% ipython --no-banner

In [1]: import numpy as np

In [2]: np.set_printoptions(precision=1, suppress=True, linewidth=100, legacy="1.25")

In [3]: M2 = np.array([[0, -3, 1, -3, 1],
   ...:     [0, 1, 3, -2, 3],
   ...:     [-1, -1, 0, -2, -2],
   ...:     [-2, 3, -3, 2, -1]])

In [4]: feats = M2.T @ M2

In [5]: print(feats)
[[  5  -5   6  -2   4]
 [ -5  20  -9  15  -1]
 [  6  -9  19 -15  13]
 [ -2  15 -15  21  -7]
 [  4  -1  13  -7  15]]

In [6]: # symmetric, so the eigenvalues are real

In [7]: print(feats.mean(axis=0))
[1.6 4.  2.8 2.4 4.8]

In [8]: print(np.count_nonzero(feats))
25

In [9]: print(np.diff(feats, axis=0))
[[-10  25 -15  17  -5]
 [ 11 -29  28 -30  14]
 [ -8  24 -34  36 -20]
 [  6 -16  28 -28  22]]

In [10]: print(np.linalg.matrix_rank(feats))
4

In [11]: r = np.linalg.matrix_rank(feats)

In [12]: print(r)
4

In [13]: null = np.linalg.svd(feats)[2][r:].T

In [14]: print([int(np.linalg.matrix_rank(feats[:i])) for i in range(1, len(feats) + 1)])
[1, 2, 3, 4, 4]

In [15]: print(np.allclose(feats @ null, 0))
True

In [16]: print(np.round(feats @ null, 1) + 0)
[[0.]
 [0.]
 [0.]
 [0.]
 [0.]]

In [17]: ev, vecs = np.linalg.eigh(feats)

In [18]: print((ev > 1e-8).sum(), (ev < -1e-8).sum())
4 0

In [19]: print(np.abs(vecs[:, -1]).round(6).argmax())
3

In [20]: print(np.linalg.eigvalsh(feats + 2 * np.eye(5)))
[ 2.   4.2  9.  20.9 54. ]

In [21]: print(np.round(np.linalg.eigvalsh(feats @ feats), 1) + 0)
[   0.     4.7   48.4  355.9 2705. ]

In [22]: print(ev.sum(), np.trace(feats))
80.0 80

In [23]: print(vecs @ np.diag(ev) @ vecs.T)
[[  5.  -5.   6.  -2.   4.]
 [ -5.  20.  -9.  15.  -1.]
 [  6.  -9.  19. -15.  13.]
 [ -2.  15. -15.  21.  -7.]
 [  4.  -1.  13.  -7.  15.]]

In [24]: print(np.round(np.linalg.svd(feats, compute_uv=False), 1) + 0)
[52.  18.9  7.   2.2  0. ]

In [25]: T = np.stack([feats, -1 * feats, feats[::-1]])

In [26]: print(np.einsum("bij,cij->bc", T, T))
[[ 3114 -3114  2760]
 [-3114  3114 -2760]
 [ 2760 -2760  3114]]

In [27]: print((T @ feats.T).shape)
(3, 5, 5)

In [28]: print(np.linalg.matrix_rank(T.reshape(3, -1)))
2

In [29]: print(T.shape)
(3, 5, 5)

In [30]: print(T.sum(axis=0))
[[  4  -1  13  -7  15]
 [ -2  15 -15  21  -7]
 [  6  -9  19 -15  13]
 [ -5  20  -9  15  -1]
 [  5  -5   6  -2   4]]

In [31]: print(np.linalg.norm(T, axis=(1, 2)))
[55.8 55.8 55.8]

In [32]: print(np.round(np.linalg.det(T), 1) + 0)
[0. 0. 0.]

In [33]: print(np.linalg.matrix_rank(feats, rtol=0.1))
3

In [34]: print(round(np.linalg.norm(feats, 2) / np.linalg.norm(feats), 1))
0.9

In [35]: print(np.linalg.cond(feats) > 100)
True

In [36]: print([round(float(x), 1) for x in np.linalg.svd(feats, compute_uv=False)[:3]])
[52.0, 18.9, 7.0]

In [37]: M2 = np.array([[2], [-2], [-1]])

In [38]: Z = np.array([[-6, -3, 8, -3]])

In [39]: A = M2 @ Z

In [40]: print(A)
[[-12  -6  16  -6]
 [ 12   6 -16   6]
 [  6   3  -8   3]]

In [41]: f, g = A[2], A[0]

In [42]: print(f @ g)
-236

In [43]: p = (f @ g) / (f @ f) * f

In [44]: print(p)
[-12.  -6.  16.  -6.]

In [45]: print(g - p)
[0. 0. 0. 0.]

In [46]: Uu, sv, Vh = np.linalg.svd(feats)

In [47]: vecs = Vh[:(sv > 1e-8).sum()]

In [48]: rng = np.random.default_rng(3980)

In [49]: x = feats[4] + 5 * feats[2] + rng.integers(2) * np.eye(5)[3]

In [50]: print(x)
[ 34. -46. 108. -82.  80.]

In [51]: print(np.diag(vecs.T @ vecs))
[0.5 0.9 0.8 0.8 1. ]

In [52]: print(np.allclose(vecs.T @ vecs @ x, x))
True

In [53]: print(np.linalg.matrix_rank(np.vstack([feats, x])))
4

In [54]: J = np.array([[1.0, -2.1, -1.8],
    ...:     [-0.8, -4.3, -1.4],
    ...:     [0.0, -2.0, -1.3],
    ...:     [1.3, -1.7, -4.0],
    ...:     [0.0, -1.7, -2.2],
    ...:     [-2.1, 7.0, 4.8],
    ...:     [-2.3, 6.7, 6.6],
    ...:     [1.7, -0.9, -2.7],
    ...:     [-0.1, -2.7, -1.7],
    ...:     [-1.2, 7.6, 4.4],
    ...:     [0.5, -3.4, -3.2]])

In [55]: Ac = J - J.mean(axis=0)

In [56]: Uu, sv, Vh = np.linalg.svd(Ac, full_matrices=False)

In [57]: print(np.abs(Vh[-1]))
[0.8 0.2 0.5]

In [58]: print(np.linalg.matrix_rank(Ac))
3

In [59]: print(round(float((sv ** 2).sum() ** 2 / (sv ** 4).sum()), 1))
1.1

In [60]: print((np.sign(Uu[:, 0]) == np.sign(Uu[0, 0])).astype(int))
[1 1 1 1 1 0 0 1 1 0 1]

In [61]: Ac = (J - J.mean(axis=0)) / J.std(axis=0)

In [62]: print(Ac.std(axis=0))
[1. 1. 1.]

In [63]: coef = np.linalg.lstsq(np.delete(Ac, 0, axis=1), Ac[:, 0])[0]

In [64]: print(coef)
[ 0.8 -1.6]

In [65]: labels = J[:, 1] > np.median(J[:, 1])

In [66]: f = J[labels].mean(axis=0) - J[~labels].mean(axis=0)

In [67]: print(f)
[-1.2  7.7  5.5]

In [68]: print(round((((J - J.mean(axis=0)) @ f > 0) == labels).mean(), 1))
0.9

In [69]: print(np.argsort(-np.abs(f).round(6), kind="stable"))
[1 2 0]

In [70]: print(((J - J.mean(axis=0)) @ f > 0).astype(int))
[0 0 0 0 0 1 1 0 0 1 0]

In [71]: print(labels.astype(int))
[0 0 0 0 0 1 1 1 0 1 0]

In [72]: cov = np.cov(J, rowvar=False)

In [73]: print(np.argwhere(np.triu(np.abs(np.corrcoef(J.T)) > 0.8, 1)))
[[0 2]
 [1 2]]

In [74]: print(np.median(J, axis=0))
[ 0.  -1.7 -1.7]

In [75]: print(np.corrcoef(J.T))
[[ 1.  -0.7 -0.9]
 [-0.7  1.   0.9]
 [-0.9  0.9  1. ]]

In [76]: print(cov.shape)
(3, 3)

In [77]: print(np.polyfit(J[:, 0], J[:, 1], 1))
[-2.5 -0.2]

In [78]: print(np.round(np.corrcoef(J[:, 0], J[:, 1])[0, 1], 1))
-0.7

In [79]: Ac = J - J.mean(axis=0)

In [80]: vecs = np.linalg.svd(Ac)[2][:1]

In [81]: M2 = Ac - Ac @ vecs.T @ vecs

In [82]: print(M2.std(axis=0))
[0.7 0.7 0.7]

In [83]: print(np.cov(Ac @ vecs.T, rowvar=False))
33.640239943058944

In [84]: print((Ac @ vecs.T).std(axis=0))
[5.5]

In [85]: W0 = np.load("case12.npy")

In [86]: print(W0)
[[ 5  5  5]
 [ 5 10 10]
 [ 5 10 15]]

In [87]: # symmetric

In [88]: O = W0.astype(float).copy()

In [89]: for j in range(3):
    ...:     O[:, j] -= O[:, :j] @ (O[:, :j].T @ O[:, j])
    ...:     O[:, j] /= np.linalg.norm(O[:, j])
    ...: 

In [90]: print(O.round(1) + 0)
[[ 0.6 -0.8  0. ]
 [ 0.6  0.4 -0.7]
 [ 0.6  0.4  0.7]]

In [91]: print(np.round(O.T @ W0, 1) + 0)
[[ 8.7 14.4 17.3]
 [ 0.   4.1  6.1]
 [ 0.   0.   3.5]]

In [92]: data = np.load("x.npy")

In [93]: print(data)
[[4. 1. 1.]
 [1. 4. 1.]
 [1. 1. 4.]]

In [94]: # symmetric

In [95]: O, vecs = np.linalg.qr(data[:, :2])[0], np.linalg.qr(data[:, 2:])[0]

In [96]: sv = np.linalg.svd(O.T @ vecs, compute_uv=False)

In [97]: print((sv > 0.9).sum())
0

In [98]: print(np.degrees(np.arccos(sv.clip(0, 1))))
[54.7]

In [99]: ev, vecs = np.linalg.eig(data)

In [100]: print(np.round(data @ vecs[:, 0] - ev[0] * vecs[:, 0], 1) + 0)
[0. 0. 0.]

In [101]: M2 = np.array([[7, -6, 8, -3, -9],
     ...:     [5, -7, -8, -6, 1],
     ...:     [9, -8, 7, -7, 4],
     ...:     [-8, -3, 8, 4, -7]])

In [102]: F = M2.T @ M2

In [103]: print(F)
[[ 219 -125   15 -146   34]
 [-125  158  -72  104   36]
 [  15  -72  241    7 -108]
 [-146  104    7  110  -35]
 [  34   36 -108  -35  147]]

In [104]: # looks like rank 4

In [105]: r = np.linalg.matrix_rank(F)

In [106]: print(r)
4

In [107]: null = np.linalg.svd(F)[2][r:].T

In [108]: print(np.round(F @ null, 1) + 0)
[[0.]
 [0.]
 [0.]
 [0.]
 [0.]]

In [109]: print(np.linalg.matrix_rank(F.T @ F), np.linalg.matrix_rank(F @ F.T))
4 4

In [110]: print(np.allclose(F @ null, 0))
True

In [111]: print([int(np.linalg.matrix_rank(F[:i])) for i in range(1, len(F) + 1)])
[1, 2, 3, 4, 4]

In [112]: print(null.shape)
(5, 1)

In [113]: print(null[:, 0] / null[np.abs(null[:, 0]).round(6).argmax(), 0])
[ 0.4 -0.4 -0.1  1.   0.2]

In [114]: print([int(np.linalg.matrix_rank(F[:, :j + 1])) for j in range(5)])
[1, 2, 3, 4, 4]

In [115]: print([int(np.linalg.matrix_rank(np.delete(F, i, axis=0))) for i in range(5)])
[4, 4, 4, 4, 4]

In [116]: T = np.stack([F, -3 * F, F[::-1]])

In [117]: print(np.linalg.matrix_rank(T.reshape(3, -1)))
2

In [118]: print(T.shape)
(3, 5, 5)

In [119]: print(T.sum(axis=0))
[[-404  286 -138  257   79]
 [ 104 -212  151  -98 -107]
 [ -15   72 -241   -7  108]
 [ 167  -50  -86 -116  106]
 [ 151 -197  231  -76 -260]]

In [120]: x = np.array([0, -1, -3, -2, 2])

In [121]: print(F @ (2 * x))
[  880  -156 -1762  -830  1304]

In [122]: print(F @ np.ones(5))
[ -3. 101.  83.  40.  74.]

In [123]: print((F @ x).argmax())
4

In [124]: print(np.linalg.norm(F @ x) <= np.linalg.norm(F, 2) * np.linalg.norm(x) + 1e-9)
True

In [125]: print(np.einsum("ij,j->i", F, x))
[ 440  -78 -881 -415  652]

In [126]: print(F @ np.linalg.pinv(F) @ F)
[[ 219. -125.   15. -146.   34.]
 [-125.  158.  -72.  104.   36.]
 [  15.  -72.  241.    7. -108.]
 [-146.  104.    7.  110.  -35.]
 [  34.   36. -108.  -35.  147.]]

In [127]: print(np.abs(np.diag(np.linalg.qr(F)[1])) > 1e-9)
[ True  True  True  True False]

In [128]: print(np.round(np.trace(np.linalg.pinv(F) @ F), 1))
4.0

In [129]: M2 = np.array([[4, 8, 1], [5, 4, 3], [5, 0, 0], [1, 8, 3], [2, 5, 5]])

In [130]: print(np.vstack([F, M2.T]).shape)
(8, 5)

In [131]: print(np.linalg.matrix_rank(np.vstack([F, M2.T])))
5

In [132]: print(F @ M2)
[[ 248  254 -424]
 [ 106  644  841]
 [ 696 -652 -720]
 [  11  -47  321]
 [  35  871  772]]

In [133]: print(np.linalg.matrix_rank(F @ M2))
3

In [134]: M2 = np.array([[-3], [-1], [-3], [-2]])

In [135]: Z = np.array([[3, 1, 1, 3]])

In [136]: arr = M2 @ Z

In [137]: print(arr)
[[-9 -3 -3 -9]
 [-3 -1 -1 -3]
 [-9 -3 -3 -9]
 [-6 -2 -2 -6]]

In [138]: Uu, sv, Vh = np.linalg.svd(arr)

In [139]: vecs = Vh[:(sv > 1e-8).sum()]

In [140]: x = arr[3] + -3 * arr[0] + rng.integers(2) * np.eye(4)[2]

In [141]: print(x)
[21.  7.  8. 21.]

In [142]: print(np.round(np.linalg.norm(x - vecs.T @ vecs @ x), 1))
1.0

In [143]: print(np.linalg.matrix_rank(np.vstack([arr, x])))
2

In [144]: K = np.array([[-0.9, -3.7, 1.8],
     ...:     [1.4, 3.9, -2.2],
     ...:     [0.5, 5.8, -0.4],
     ...:     [0.1, -1.4, -1.8],
     ...:     [-0.7, -3.5, -1.9],
     ...:     [-1.3, -2.9, -4.5],
     ...:     [-1.6, -2.5, -3.6],
     ...:     [2.2, -3.7, 0.7],
     ...:     [1.0, -3.0, 1.7],
     ...:     [2.0, -0.1, -3.9],
     ...:     [0.0, 7.9, -0.5],
     ...:     [1.3, 11.7, -1.5],
     ...:     [1.6, 4.9, 2.3],
     ...:     [-0.6, -0.4, -0.9],
     ...:     [-0.7, 7.2, 1.5]])

In [145]: print(K)
[[-0.9 -3.7  1.8]
 [ 1.4  3.9 -2.2]
 [ 0.5  5.8 -0.4]
 [ 0.1 -1.4 -1.8]
 [-0.7 -3.5 -1.9]
 [-1.3 -2.9 -4.5]
 [-1.6 -2.5 -3.6]
 [ 2.2 -3.7  0.7]
 [ 1.  -3.   1.7]
 [ 2.  -0.1 -3.9]
 [ 0.   7.9 -0.5]
 [ 1.3 11.7 -1.5]
 [ 1.6  4.9  2.3]
 [-0.6 -0.4 -0.9]
 [-0.7  7.2  1.5]]

In [146]: Ac = K - K.mean(axis=0)

In [147]: vecs = np.linalg.svd(Ac)[2][:1]

In [148]: M2 = Ac - Ac @ vecs.T @ vecs

In [149]: print(np.linalg.norm(M2, axis=1).round(6).argmax())
5

In [150]: print(np.round(np.diag(vecs.T @ vecs), 1) + 0)
[0. 1. 0.]
